In [1]: import numpy as np

In [2]: from numpy import linalg as LA

In [3]: np.set_printoptions(precision=2, suppress=True, linewidth=120, sign=" ")

In [4]: E = np.loadtxt("run4.csv", delimiter=",")

In [5]: E
Out[5]: 
array([[ 1.92,  0.01, -0.15,  1.95, -0.88,  0.52,  0.62,  0.83,  0.49,  0.94,  1.42, -1.15],
       [ 0.01,  0.73,  0.12,  0.19, -0.05,  0.45,  1.04, -1.16,  0.47,  0.24, -0.71,  0.81],
       [-0.15,  0.12,  1.08, -0.9 ,  0.32,  0.04, -1.21,  0.51, -0.09, -0.88,  0.59, -1.63],
       [ 1.95,  0.19, -0.9 , -1.2 ,  0.93, -1.02, -0.75, -0.19, -0.16,  1.98, -0.83,  0.02],
       [-0.88, -0.05,  0.32,  0.93, -0.87,  0.85, -0.74,  1.03,  0.09, -0.46,  0.94, -0.48],
       [ 0.52,  0.45,  0.04, -1.02,  0.85, -1.19,  0.72, -0.81, -0.03, -0.94, -1.11, -0.82],
       [ 0.62,  1.04, -1.21, -0.75, -0.74,  0.72, -2.48, -1.58,  1.83, -0.53,  0.7 ,  0.52],
       [ 0.83, -1.16,  0.51, -0.19,  1.03, -0.81, -1.58,  1.11, -1.08,  0.46, -0.16,  0.93],
       [ 0.49,  0.47, -0.09, -0.16,  0.09, -0.03,  1.83, -1.08, -1.92,  0.75,  1.47, -0.84],
       [ 0.94,  0.24, -0.88,  1.98, -0.46, -0.94, -0.53,  0.46,  0.75, -1.66, -1.18,  0.77],
       [ 1.42, -0.71,  0.59, -0.83,  0.94, -1.11,  0.7 , -0.16,  1.47, -1.18, -0.62, -1.32],
       [-1.15,  0.81, -1.63,  0.02, -0.48, -0.82,  0.52,  0.93, -0.84,  0.77, -1.32, -0.9 ]])

In [6]: # null space of dimension 3

In [7]: ev, V = LA.eigvalsh(E)
Traceback (most recent call last):
  Cell In[7], line 1
    ev, V = LA.eigvalsh(E)
ValueError: too many values to unpack (expected 2)


In [8]: ev, V = LA.eigh(E)

In [9]: V @ np.diag(ev) @ V.T
Out[9]: 
array([[ 1.92,  0.01, -0.15,  1.95, -0.88,  0.52,  0.62,  0.83,  0.49,  0.94,  1.42, -1.15],
       [ 0.01,  0.73,  0.12,  0.19, -0.05,  0.45,  1.04, -1.16,  0.47,  0.24, -0.71,  0.81],
       [-0.15,  0.12,  1.08, -0.9 ,  0.32,  0.04, -1.21,  0.51, -0.09, -0.88,  0.59, -1.63],
       [ 1.95,  0.19, -0.9 , -1.2 ,  0.93, -1.02, -0.75, -0.19, -0.16,  1.98, -0.83,  0.02],
       [-0.88, -0.05,  0.32,  0.93, -0.87,  0.85, -0.74,  1.03,  0.09, -0.46,  0.94, -0.48],
       [ 0.52,  0.45,  0.04, -1.02,  0.85, -1.19,  0.72, -0.81, -0.03, -0.94, -1.11, -0.82],
       [ 0.62,  1.04, -1.21, -0.75, -0.74,  0.72, -2.48, -1.58,  1.83, -0.53,  0.7 ,  0.52],
       [ 0.83, -1.16,  0.51, -0.19,  1.03, -0.81, -1.58,  1.11, -1.08,  0.46, -0.16,  0.93],
       [ 0.49,  0.47, -0.09, -0.16,  0.09, -0.03,  1.83, -1.08, -1.92,  0.75,  1.47, -0.84],
       [ 0.94,  0.24, -0.88,  1.98, -0.46, -0.94, -0.53,  0.46,  0.75, -1.66, -1.18,  0.77],
       [ 1.42, -0.71,  0.59, -0.83,  0.94, -1.11,  0.7 , -0.16,  1.47, -1.18, -0.62, -1.32],
       [-1.15,  0.81, -1.63,  0.02, -0.48, -0.82,  0.52,  0.93, -0.84,  0.77, -1.32, -0.9 ]])

In [10]: np.round(LA.eigvalsh(E @ E), 2) + 0
Out[10]: array([  0.,   0.,   0.,   1.,   4.,   9.,  16.,  16.,  16.,  16.,  25.,  25.])

In [11]: np.unique(ev.round(6) + 0, return_counts=True)[1]
Out[11]: array([ 2,  1,  1,  1,  3,  1,  3])

In [12]: np.round(V.T @ V, 2) + 0
Out[12]: 
array([[ 1.,  0.,  0.,  0.,  0.,  0.,  0.,  0.,  0.,  0.,  0.,  0.],
       [ 0.,  1.,  0.,  0.,  0.,  0.,  0.,  0.,  0.,  0.,  0.,  0.],
       [ 0.,  0.,  1.,  0.,  0.,  0.,  0.,  0.,  0.,  0.,  0.,  0.],
       [ 0.,  0.,  0.,  1.,  0.,  0.,  0.,  0.,  0.,  0.,  0.,  0.],
       [ 0.,  0.,  0.,  0.,  1.,  0.,  0.,  0.,  0.,  0.,  0.,  0.],
       [ 0.,  0.,  0.,  0.,  0.,  1.,  0.,  0.,  0.,  0.,  0.,  0.],
       [ 0.,  0.,  0.,  0.,  0.,  0.,  1.,  0.,  0.,  0.,  0.,  0.],
       [ 0.,  0.,  0.,  0.,  0.,  0.,  0.,  1.,  0.,  0.,  0.,  0.],
       [ 0.,  0.,  0.,  0.,  0.,  0.,  0.,  0.,  1.,  0.,  0.,  0.],
       [ 0.,  0.,  0.,  0.,  0.,  0.,  0.,  0.,  0.,  1.,  0.,  0.],
       [ 0.,  0.,  0.,  0.,  0.,  0.,  0.,  0.,  0.,  0.,  1.,  0.],
       [ 0.,  0.,  0.,  0.,  0.,  0.,  0.,  0.,  0.,  0.,  0.,  1.]])
